>>> import numpy as np
>>> import numpy.linalg as la
>>> np.set_printoptions(precision=3, suppress=True, linewidth=140, floatmode="fixed")
>>> rd = lambda a: np.round(a, 3) + 0
>>> rng = np.random.default_rng(696292)
>>> W0 = np.triu(rng.random((4, 4)) < 0.6, 1).astype(int)
>>> W0 = W0 + W0.T
>>> print(W0)
[[0 0 1 0]
 [0 0 1 0]
 [1 1 0 1]
 [0 0 1 0]]
>>> Uu, sig, Vt = la.svd(W0)
>>> print(np.argmax(sig[:-1] / (sig[1:] + 1e-6)) + 1)
2
>>> other = Uu[:, :2] @ np.diag(sig[:2]) @ Vt[:2]
>>> print(la.matrix_rank(other))
2
>>> print(W0.sum(axis=0))
[1 1 3 1]
>>> print(np.argwhere(np.triu(W0)))
[[0 2]
 [1 2]
 [2 3]]
>>> Lm = np.diag(W0.sum(axis=1)) - W0
>>> print((la.eigvalsh(Lm) < 1e-8).sum())
1
>>> print(Lm @ np.ones(4))
[0.000 0.000 0.000 0.000]
>>> print(round(la.det(Lm[1:, 1:])))
1
>>> print(rd(la.eigvalsh(Lm)))
[0.000 1.000 1.000 4.000]
>>> z = rng.permutation(4)
>>> print(z)
[2 1 0 3]
>>> other = W0[z][:, z]
>>> print(other)
[[0 1 1 1]
 [1 0 0 0]
 [1 0 0 0]
 [1 0 0 0]]
>>> print(rd(la.det(other)), rd(la.det(W0[z])))
0.0 0.0
>>> print(rd(np.sort(np.abs(la.eigvals(other)))))
[0.000 0.000 1.732 1.732]
>>> other = W0 + rng.integers(-2, 3, (4, 2)) @ rng.integers(-2, 3, (2, 4))
>>> print(other)
[[-4  0  2  6]
 [ 4  0 -1 -4]
 [ 1  1  0  1]
 [-4  0  3  4]]
>>> print(np.abs(other - W0).sum(axis=1))
[11 10  0 10]
>>> print(rd(la.svd(other - W0, compute_uv=False)))
[11.075  1.532  0.000  0.000]
>>> print(la.matrix_rank(other - W0, tol=1e-8))
2
>>> r0 = np.array([0, 0, 0])
>>> print(np.correlate(other[3], other[2], "full"))
[-4  0 -1  0  3  7  4]
>>> print(np.convolve(other[3], r0))
[0 0 0 0 0 0]
>>> m1 = np.load("block10.npy")
>>> print(rd(m1))
[[ 0.173  0.173  0.173 -0.288]
 [ 0.173  0.173  0.173 -0.288]
 [ 0.173  0.173  0.173 -0.288]
 [-0.288 -0.288 -0.288  0.481]]
>>> # null space of dimension 3
>>> vec = np.array([0, 2, 3, 2])
>>> print(W0 @ np.ones(4))
[1.000 1.000 3.000 1.000]
>>> print(np.sign((W0 @ vec).round(6)))
[1 1 1 1]
>>> print(la.norm(W0 @ vec) <= la.norm(W0, 2) * la.norm(vec) + 1e-9)
True
>>> print((W0 @ vec).argmax())
2
>>> print(W0 @ np.eye(4)[2])
[1.000 1.000 0.000 1.000]
>>> print(W0 @ (2 * vec))
[6 6 8 6]
>>> print((W0 * vec).sum(axis=1))
[3 3 4 3]
>>> print(W0 @ vec)
[3 3 4 3]
>>> Uu, sig, Vt = la.svd(m1)
>>> print(rd(sig))
[1.000 0.000 0.000 0.000]
>>> other = Uu[:, :1] @ np.diag(sig[:1]) @ Vt[:1]
>>> print(la.matrix_rank(m1, rtol=0.05))
1
>>> print(rd(la.norm(m1 - other, 2)), rd(sig[1]))
0.0 0.0
>>> print(rd(la.norm(m1 - other) / la.norm(m1)))
0.0
>>> evals, V = la.eigh(m1)
>>> vec = np.array([-3, 3, 4, -5])
>>> print(rd(vec @ m1 @ vec / (vec @ vec)), rd(evals[0]), evals[-1])
0.446 0.0 1.0
>>> print((np.sign(V[:, -1].round(6)) == np.sign(V[0, -1].round(6))).astype(int))
[1 1 1 0]
>>> print(rd(vec @ m1 @ vec))
26.327
>>> print(rd(np.trace(la.pinv(m1) @ m1)))
1.0
>>> print(np.allclose(m1[:-1].T @ la.lstsq(m1[:-1].T, m1[-1])[0], m1[-1]))
True
>>> print(np.unique(m1.round(6), axis=0).shape)
(2, 4)
>>> print(rd(m1 @ la.pinv(m1) @ m1))
[[ 0.173  0.173  0.173 -0.288]
 [ 0.173  0.173  0.173 -0.288]
 [ 0.173  0.173  0.173 -0.288]
 [-0.288 -0.288 -0.288  0.481]]
>>> F = np.loadtxt("case12.csv", delimiter=",")
>>> print(F)
[[ -1.600   2.972   0.600]
 [  2.000   3.509   0.700]
 [ -0.400  -8.498  -1.700]
 [ -0.500  -4.518  -0.900]
 [  1.600 -10.509  -2.100]
 [  0.900  -1.996  -0.400]
 [ -0.600  -0.010   0.000]
 [ -0.500  -1.532  -0.300]
 [  1.800  -1.497  -0.300]
 [ -0.800  -0.498  -0.100]]
>>> # column 1 dominates
>>> Ac = F - F.mean(axis=0)
>>> V = la.svd(Ac)[2][:2]
>>> other = Ac - Ac @ V.T @ V
>>> print(rd(other.std(axis=0)))
[0.000 0.000 0.002]
>>> print(rd((Ac @ V.T).std(axis=0)))
[4.356 1.187]
>>> print(rd(np.diag(V.T @ V)))
[1.000 0.962 0.038]
>>> mat = np.load("run17.npy")
>>> print(mat)
[[ -4  -6   1]
 [  2  -9  -8]
 [  5 -11  -4]
 [  7  -9 -13]
 [ 12 -14 -22]
 [ 14 -10 -19]
 [ 18  -9 -19]
 [ 20 -12 -13]
 [ 18 -17  -5]
 [  9  -9 -10]
 [  0  -6 -11]
 [ -3 -14 -20]]
>>> other = mat / la.norm(mat, axis=1, keepdims=True)
>>> G = other @ other.T
>>> print(rd(G[9]))
[0.068 0.906 0.893 0.979 0.977 0.979 0.967 0.967 0.893 1.000 0.809 0.751]
>>> vec = np.array([-3, 5, -5])
>>> y = mat @ vec
>>> beta, lr = np.zeros(3), 1 / la.norm(mat, 2) ** 2
>>> for i in range(30):
...     beta -= lr * mat.T @ (mat @ beta - y)
...     if i % 10 == 0: print(i, round(la.norm(mat @ beta - y), 3))
... 
0 125.228
10 59.803
20 33.739
>>> print(rd(la.cond(mat)))
4.644
>>> Ac = mat - mat.mean(axis=0)
>>> V = la.svd(Ac)[2][:1]
>>> other = Ac - Ac @ V.T @ V
>>> print(rd(other.std(axis=0)))
[3.177 2.686 5.107]
>>> print(rd(np.cov(Ac @ V.T, rowvar=False)))
85.173
>>> print(rd(la.norm(other) / la.norm(Ac)))
0.598
>>> print(la.norm(other, axis=1).round(6).argmax())
11
>>> print(rd((Ac @ V.T).std(axis=0)))
[8.836]
>>> Ac = (mat - mat.mean(axis=0)) / mat.std(axis=0)
>>> print(np.argwhere(np.abs(Ac) > 2))
[[8 1]]
>>> beta = la.lstsq(np.delete(Ac, 1, axis=1), Ac[:, 1])[0]
>>> print(np.abs(beta).argmax())
0
>>> C = mat[[11, 4]].astype(float)
>>> for _ in range(4):
...     z = la.norm(mat[:, None] - C, axis=-1).argmin(axis=1)
...     C = np.array([mat[z == j].mean(axis=0) for j in range(2)])
... 
>>> print(z)
[0 0 0 1 1 1 1 1 1 1 0 0]
>>> print(np.bincount(z))
[5 7]
>>> M = np.load("out2.npy")
>>> print(M)
[[ 1.487  1.338]
 [ 1.338 -1.487]]
>>> # equal to its transpose
>>> evals, V = la.eigh(M)
>>> vec = np.array([6, -5])
>>> print((np.sign(V[:, -1].round(6)) == np.sign(V[0, -1].round(6))).astype(int))
[1 1]
>>> print(rd(vec @ M @ vec))
-63.923
>>> print(rd(V * np.abs(evals) @ V.T))
[[2.000 0.000]
 [0.000 2.000]]
>>> print(np.abs(M).sum(axis=1).max(), rd(np.abs(evals).max()))
2.825 2.0
>>> print(rd(la.eigvalsh(M[1:, 1:])))
[-1.487]
>>> print(rd(vec @ M @ vec / (vec @ vec)), rd(evals[0]), rd(evals[-1]))
-1.048 -2.0 2.0
>>> print(rd(M @ M.T))
[[4.001 0.000]
 [0.000 4.001]]
>>> print(rd(la.svd(M, compute_uv=False)))
[2.000 2.000]
>>> vec = np.array([-2, 0])
>>> y = M @ vec
>>> print(y)
[-2.974 -2.676]
>>> print(rd(la.solve(M, y)))
[-2.000  0.000]
>>> print(rd(la.solve(M, y + M[:, 1])))
[-2.000  1.000]
>>> print(rd(la.solve(M.T, M[0])))
[1.000 0.000]
